$ ipython --no-banner

In [1]: import numpy as np

In [2]: import numpy.linalg as la

In [3]: np.set_printoptions(precision=4, suppress=True, linewidth=140, legacy="1.25")

In [4]: J = np.load("sample15.npy")

In [5]: J
Out[5]: 
array([[0.3333, 0.    , 0.    , 0.3333, 0.    , 0.    , 0.    , 0.3333, 0.    ],
       [0.25  , 0.5   , 0.    , 0.    , 0.25  , 0.    , 0.    , 0.    , 0.    ],
       [0.    , 0.25  , 0.25  , 0.25  , 0.    , 0.    , 0.    , 0.    , 0.25  ],
       [0.25  , 0.    , 0.    , 0.5   , 0.25  , 0.    , 0.    , 0.    , 0.    ],
       [0.25  , 0.    , 0.    , 0.    , 0.5   , 0.25  , 0.    , 0.    , 0.    ],
       [0.    , 0.    , 0.    , 0.2   , 0.2   , 0.2   , 0.2   , 0.2   , 0.    ],
       [0.    , 0.    , 0.    , 0.25  , 0.    , 0.    , 0.25  , 0.25  , 0.25  ],
       [0.2   , 0.    , 0.2   , 0.2   , 0.    , 0.    , 0.    , 0.2   , 0.2   ],
       [0.25  , 0.    , 0.    , 0.25  , 0.    , 0.    , 0.25  , 0.    , 0.25  ]])

In [6]: # a transition matrix

In [7]: U, s, VT = la.svd(J, full_matrices=False)

In [8]: np.round(VT @ VT.T, 4) + 0
Out[8]: 
array([[1., 0., 0., 0., 0., 0., 0., 0., 0.],
       [0., 1., 0., 0., 0., 0., 0., 0., 0.],
       [0., 0., 1., 0., 0., 0., 0., 0., 0.],
       [0., 0., 0., 1., 0., 0., 0., 0., 0.],
       [0., 0., 0., 0., 1., 0., 0., 0., 0.],
       [0., 0., 0., 0., 0., 1., 0., 0., 0.],
       [0., 0., 0., 0., 0., 0., 1., 0., 0.],
       [0., 0., 0., 0., 0., 0., 0., 1., 0.],
       [0., 0., 0., 0., 0., 0., 0., 0., 1.]])

In [9]: s / s[0]
Out[9]: array([1.    , 0.6354, 0.4964, 0.3797, 0.3185, 0.2772, 0.2622, 0.094 , 0.0339])

In [10]: (s > 1e-8).sum()
Out[10]: 9

In [11]: np.round(U.T @ U, 4) + 0
Out[11]: 
array([[1., 0., 0., 0., 0., 0., 0., 0., 0.],
       [0., 1., 0., 0., 0., 0., 0., 0., 0.],
       [0., 0., 1., 0., 0., 0., 0., 0., 0.],
       [0., 0., 0., 1., 0., 0., 0., 0., 0.],
       [0., 0., 0., 0., 1., 0., 0., 0., 0.],
       [0., 0., 0., 0., 0., 1., 0., 0., 0.],
       [0., 0., 0., 0., 0., 0., 1., 0., 0.],
       [0., 0., 0., 0., 0., 0., 0., 1., 0.],
       [0., 0., 0., 0., 0., 0., 0., 0., 1.]])

In [12]: np.round(U.T @ J @ VT.T, 4) + 0
Out[12]: 
array([[1.1276, 0.    , 0.    , 0.    , 0.    , 0.    , 0.    , 0.    , 0.    ],
       [0.    , 0.7165, 0.    , 0.    , 0.    , 0.    , 0.    , 0.    , 0.    ],
       [0.    , 0.    , 0.5597, 0.    , 0.    , 0.    , 0.    , 0.    , 0.    ],
       [0.    , 0.    , 0.    , 0.4282, 0.    , 0.    , 0.    , 0.    , 0.    ],
       [0.    , 0.    , 0.    , 0.    , 0.3592, 0.    , 0.    , 0.    , 0.    ],
       [0.    , 0.    , 0.    , 0.    , 0.    , 0.3125, 0.    , 0.    , 0.    ],
       [0.    , 0.    , 0.    , 0.    , 0.    , 0.    , 0.2957, 0.    , 0.    ],
       [0.    , 0.    , 0.    , 0.    , 0.    , 0.    , 0.    , 0.106 , 0.    ],
       [0.    , 0.    , 0.    , 0.    , 0.    , 0.    , 0.    , 0.    , 0.0382]])

In [13]: np.cumsum(s ** 2) / np.sum(s ** 2)
Out[13]: array([0.4875, 0.6843, 0.8044, 0.8747, 0.9242, 0.9616, 0.9951, 0.9994, 1.    ])

In [14]: np.abs(U[:, 0]).round(6).argmax()
Out[14]: 3

In [15]: rng = np.random.default_rng(25)

In [16]: idx = rng.permutation(9)

In [17]: idx
Out[17]: array([3, 7, 2, 5, 1, 6, 8, 0, 4])

In [18]: Y = J[idx][:, idx]

In [19]: np.round(la.det(Y), 4), round(float(la.det(J[idx])), 4)
Out[19]: (-0.0, 0.0)

In [20]: np.allclose(Y, J)
Out[20]: False

In [21]: np.round(np.trace(Y), 4)
Out[21]: 2.9833

In [22]: Y = J + rng.integers(-2, 3, (9, 7)) @ rng.integers(-2, 3, (7, 9))

In [23]: Y
Out[23]: 
array([[ -1.6667,   2.    ,   4.    ,   6.3333,  -6.    ,   7.    ,  -4.    ,  -4.6667,  -1.    ],
       [  1.25  ,  -2.5   ,  -5.    ,  -2.    ,  -3.75  ,   6.    ,   4.    ,   9.    ,  -5.    ],
       [ 10.    ,  -1.75  ,  -0.75  ,   7.25  , -10.    ,  -2.    ,  -3.    ,   8.    ,  -2.75  ],
       [  3.25  ,   1.    ,   3.    ,   0.5   ,  -4.75  ,  -2.    ,  -5.    ,   3.    ,  -2.    ],
       [ -3.75  ,  -2.    ,  -2.    ,   1.    ,   2.5   ,   4.25  ,   8.    ,  -2.    ,  -4.    ],
       [  0.    ,   3.    ,   1.    ,  -0.8   ,   4.2   ,  -2.8   ,   6.2   ,  -2.8   ,   1.    ],
       [  3.    ,  -2.    ,   0.    ,   0.25  ,   3.    ,   1.    ,   6.25  ,   0.25  ,   3.25  ],
       [  5.2   ,   5.    ,   5.2   ,  -2.8   ,  -2.    ,   3.    ,   5.    ,   2.2   ,   2.2   ],
       [ -1.75  ,  -7.    , -10.    ,   0.25  ,  11.    ,  -8.    ,   9.25  ,   0.    ,   0.25  ]])

In [24]: la.matrix_rank(Y - J, tol=1e-8)
Out[24]: 7

In [25]: np.round(la.svd(Y - J, compute_uv=False), 4) + 0
Out[25]: array([27.355 , 19.5883, 14.8351, 13.3582,  9.5119,  5.2844,  2.2536,  0.    ,  0.    ])

In [26]: vec = np.array([0, -2, 3, -2, 0, -1, 3, -1, 1])

In [27]: target = Y @ vec

In [28]: beta, lr = np.zeros(9), 1 / la.norm(Y, 2) ** 2

In [29]: for i in range(300):
    ...:     beta -= lr * Y.T @ (Y @ beta - target)
    ...:     if i % 50 == 0: print(i, round(la.norm(Y @ beta - target), 4))
    ...: 
0 30.1427
50 5.3823
100 3.8223
150 2.7343
200 1.982
250 1.4702

In [30]: round(la.cond(Y), 4)
Out[30]: 717.1438

In [31]: f = np.array([3, 5, 2, 0, 2, 5, 3, 3, 1])

In [32]: Y = J + np.outer(f, np.eye(9)[4])

In [33]: Y
Out[33]: 
array([[0.3333, 0.    , 0.    , 0.3333, 3.    , 0.    , 0.    , 0.3333, 0.    ],
       [0.25  , 0.5   , 0.    , 0.    , 5.25  , 0.    , 0.    , 0.    , 0.    ],
       [0.    , 0.25  , 0.25  , 0.25  , 2.    , 0.    , 0.    , 0.    , 0.25  ],
       [0.25  , 0.    , 0.    , 0.5   , 0.25  , 0.    , 0.    , 0.    , 0.    ],
       [0.25  , 0.    , 0.    , 0.    , 2.5   , 0.25  , 0.    , 0.    , 0.    ],
       [0.    , 0.    , 0.    , 0.2   , 5.2   , 0.2   , 0.2   , 0.2   , 0.    ],
       [0.    , 0.    , 0.    , 0.25  , 3.    , 0.    , 0.25  , 0.25  , 0.25  ],
       [0.2   , 0.    , 0.2   , 0.2   , 3.    , 0.    , 0.    , 0.2   , 0.2   ],
       [0.25  , 0.    , 0.    , 0.25  , 1.    , 0.    , 0.25  , 0.    , 0.25  ]])

In [34]: la.matrix_rank(Y - J)
Out[34]: 1

In [35]: la.matrix_rank(la.inv(Y) - la.inv(J), tol=1e-8)
Out[35]: 1

In [36]: A = np.load("w.npy")

In [37]: A
Out[37]: 
array([[-1,  0, -3, -1, -2, -1, -2, -2, -2, -2,  0, -3,  0, -1, -2],
       [-3, -2, -5, -3, -4, -3, -4, -4, -4, -4, -2, -5, -2, -3, -4],
       [-2, -1, -4, -2, -3, -2, -3, -3, -3, -3, -1, -4, -1, -2, -3],
       [ 3,  4,  1,  3,  2,  3,  2,  2,  2,  2,  4,  1,  4,  3,  2],
       [-2, -1, -4, -2, -3, -2, -3, -3, -3, -3, -1, -4, -1, -2, -3],
       [ 1,  2, -1,  1,  0,  1,  0,  0,  0,  0,  2, -1,  2,  1,  0],
       [ 3,  4,  1,  3,  2,  3,  2,  2,  2,  2,  4,  1,  4,  3,  2],
       [ 0,  1, -2,  0, -1,  0, -1, -1, -1, -1,  1, -2,  1,  0, -1],
       [ 1,  2, -1,  1,  0,  1,  0,  0,  0,  0,  2, -1,  2,  1,  0],
       [-3, -2, -5, -3, -4, -3, -4, -4, -4, -4, -2, -5, -2, -3, -4],
       [-3, -2, -5, -3, -4, -3, -4, -4, -4, -4, -2, -5, -2, -3, -4],
       [-1,  0, -3, -1, -2, -1, -2, -2, -2, -2,  0, -3,  0, -1, -2],
       [ 2,  3,  0,  2,  1,  2,  1,  1,  1,  1,  3,  0,  3,  2,  1],
       [ 1,  2, -1,  1,  0,  1,  0,  0,  0,  0,  2, -1,  2,  1,  0],
       [ 1,  2, -1,  1,  0,  1,  0,  0,  0,  0,  2, -1,  2,  1,  0]])

In [38]: # rows and columns are dependent

In [39]: vec = np.array([0, 1, 2, -2, -2, 2, -2, 0, 1, -1, -2, 2, -1, -2, 1])

In [40]: la.norm(A @ vec) <= la.norm(A, 2) * la.norm(vec) + 1e-9
Out[40]: True

In [41]: A @ np.eye(15)[7]
Out[41]: array([-2., -4., -3.,  2., -3.,  0.,  2., -1.,  0., -4., -4., -2.,  1.,  0.,  0.])

In [42]: (A @ vec).argmax()
Out[42]: 1

In [43]: np.sign((A @ vec).round(6))
Out[43]: array([-1,  1, -1, -1, -1, -1, -1, -1, -1,  1,  1, -1, -1, -1, -1])

In [44]: np.einsum("ij,j->i", A, vec)
Out[44]: array([ -4,   2,  -1, -16,  -1, -10, -16,  -7, -10,   2,   2,  -4, -13, -10, -10])

In [45]: la.matrix_rank(A, rtol=0.1)
Out[45]: 2

In [46]: [round(float(x), 4) for x in la.svd(A, compute_uv=False)[:3]]
Out[46]: [32.5595, 13.4863, 0.0]

In [47]: np.round(la.norm(A, 2) / la.norm(A), 4)
Out[47]: 0.9239

In [48]: la.cond(A) > 100
Out[48]: True

In [49]: rank = la.matrix_rank(A)

In [50]: rank
Out[50]: 2

In [51]: null = la.svd(A)[2][rank:].T

In [52]: [int(la.matrix_rank(A[:, :j + 1])) for j in range(15)]
Out[52]: [1, 2, 2, 2, 2, 2, 2, 2, 2, 2, 2, 2, 2, 2, 2]

In [53]: null.shape
Out[53]: (15, 13)

In [54]: [int(la.matrix_rank(np.delete(A, i, axis=0))) for i in range(15)]
Out[54]: [2, 2, 2, 2, 2, 2, 2, 2, 2, 2, 2, 2, 2, 2, 2]

In [55]: np.allclose(A @ null, 0)
Out[55]: True

In [56]: np.allclose(A[:-1].T @ la.lstsq(A[:-1].T, A[-1])[0], A[-1])
Out[56]: True

In [57]: np.unique(A.round(6), axis=0).shape
Out[57]: (7, 15)

In [58]: round(float(np.trace(la.pinv(A) @ A)), 4)
Out[58]: 2.0

In [59]: E = np.load("dump.npy")

In [60]: E
Out[60]: 
array([[-0.6, -2.8, -1.7, -0.2, -0.4,  1.7, -0.1, -0.8],
       [ 0.5,  0.3, -0.3,  1.1,  2.4,  0.2, -1.8,  2.9],
       [-0.3,  0.6, -0.9, -2.5,  0.3,  1.2, -1. ,  0. ],
       [-1. ,  1.3,  1.1,  0.5,  0.3,  0.5, -0.4,  0.1],
       [-0.4, -2.4, -0.7, -2.4,  1.1, -1.1,  0.2,  1.7],
       [ 0. ,  1.6,  0.6, -0.1,  0.8, -1.2, -1.6, -1.4],
       [ 0.9,  0.7,  0.2,  0.6, -1.5, -0.5,  1.3, -0.5],
       [ 0.8,  0.5, -1.2, -0.1, -1.5,  0.4, -0.1,  0.6],
       [-0.4, -1.1, -1.7,  2.2,  1.3,  0.5, -0.4,  0. ],
       [ 1.4, -0.7,  0.5,  0. ,  0.7,  0.9,  0.1,  0.2],
       [ 0.5, -1.1, -0.3, -0.6,  0.8, -0.3, -1.2,  0.4],
       [ 1.5,  1.7,  1.9,  0. ,  0.7,  0.3,  1. ,  0.8],
       [-1.9,  0.1,  0.1, -2.3,  0.1,  0.3,  1. ,  0.1],
       [-1.4, -0.7, -0.3, -0.6, -0.9,  1.1, -1.3, -1.1],
       [-0.6, -0.3,  1.5,  1.7,  0.7,  0. , -0.2,  0.4],
       [-0.9,  0.1,  1.3, -1.1,  1. ,  0.7, -1.4, -0.6],
       [ 0. , -2. ,  1.5, -0.4,  2.3,  0. , -1.1,  0.6],
       [ 0. , -0.7, -0.3, -1.7,  1.4, -1.7, -0.7,  0.4],
       [ 4. ,  4.5, -2. , -2.5,  0.5,  5.5,  3.5,  0. ],
       [-1.1, -0.4, -0.9, -1.4, -1.1,  1. ,  1.4, -1.2],
       [-1.4,  0.3, -0.6, -1.3,  0. , -0.1, -1. , -1.5],
       [-0.5,  0.1, -0.4,  1.2, -0.6, -0.4, -0.4,  0.7],
       [ 1.5,  0.2,  2.1, -0.8, -1.3, -0.5,  1.1, -1.3],
       [-1.9, -2.2, -0.3, -1. ,  0. ,  1. , -0.5, -0.2],
       [-0.1,  0.1,  1.7, -1.8,  1.1,  0.5, -2.2, -1.8],
       [-0.7, -1.4, -0.3, -1.6, -0.7, -1.6, -0.3,  0.2],
       [-1.3,  1.9, -0.4, -1.3,  0.1, -0.5,  0.2,  1. ],
       [-0.9,  0.2,  2.4, -1.6,  0.4, -0.3, -0.7,  0. ],
       [ 0.5,  1.5, -1.2, -0.9,  2. ,  0.3, -0.2,  0.6],
       [-0.4, -1.7, -0.1,  0.5, -0.5, -0.8,  0.2, -0.8],
       [-0.3,  1.2, -0.3,  0.9, -0.1,  0.4,  1.8, -1.9],
       [-0.6,  1.4,  0.2,  0.2,  0.3,  1.8, -0.3, -0.6],
       [-0.3, -0.4,  0.6, -2.2, -0.6, -0.4,  0.1,  0.2],
       [-1.1,  0.6,  0.1, -0.5,  0.1, -1.3,  1.4, -0.1],
       [-0.6, -1.5, -1. , -0.7, -0.1, -0.8,  0.5, -1.2],
       [ 0.4,  0.3,  1.4, -0.1,  1. ,  1.3, -0.6,  0.1],
       [-1.2, -0.4, -0.1,  0.3, -0.5, -1.5,  0.2,  1.8],
       [-1.4,  0.3, -1.6,  1.7, -1.4,  0.7, -1.2, -0.3],
       [ 1.4,  1.6,  1.1,  0.3, -0.9, -2.5,  0.9, -0.1],
       [ 0.4,  1.3, -1.3,  0.7, -0.5, -0.7,  0.5, -0.4],
       [ 0.1,  0.8,  0.1,  1. ,  0.2, -0.3,  0.2,  1.3],
       [-1.7, -1.7, -1.6,  0. ,  0.5, -0.7,  0.9,  0.5]])

In [61]: vec = np.array([0, -1, -1, 2, -1, 2, 0, 0])

In [62]: E @ np.eye(8)[6]
Out[62]: 
array([-0.1, -1.8, -1. , -0.4,  0.2, -1.6,  1.3, -0.1, -0.4,  0.1, -1.2,  1. ,  1. , -1.3, -0.2, -1.4, -1.1, -0.7,  3.5,  1.4, -1. , -0.4,
        1.1, -0.5, -2.2, -0.3,  0.2, -0.7, -0.2,  0.2,  1.8, -0.3,  0.1,  1.4,  0.5, -0.6,  0.2, -1.2,  0.9,  0.5,  0.2,  0.9])

In [63]: (E @ vec).argmax()
Out[63]: 0

In [64]: la.norm(E @ vec) <= la.norm(E, 2) * la.norm(vec) + 1e-9
Out[64]: True
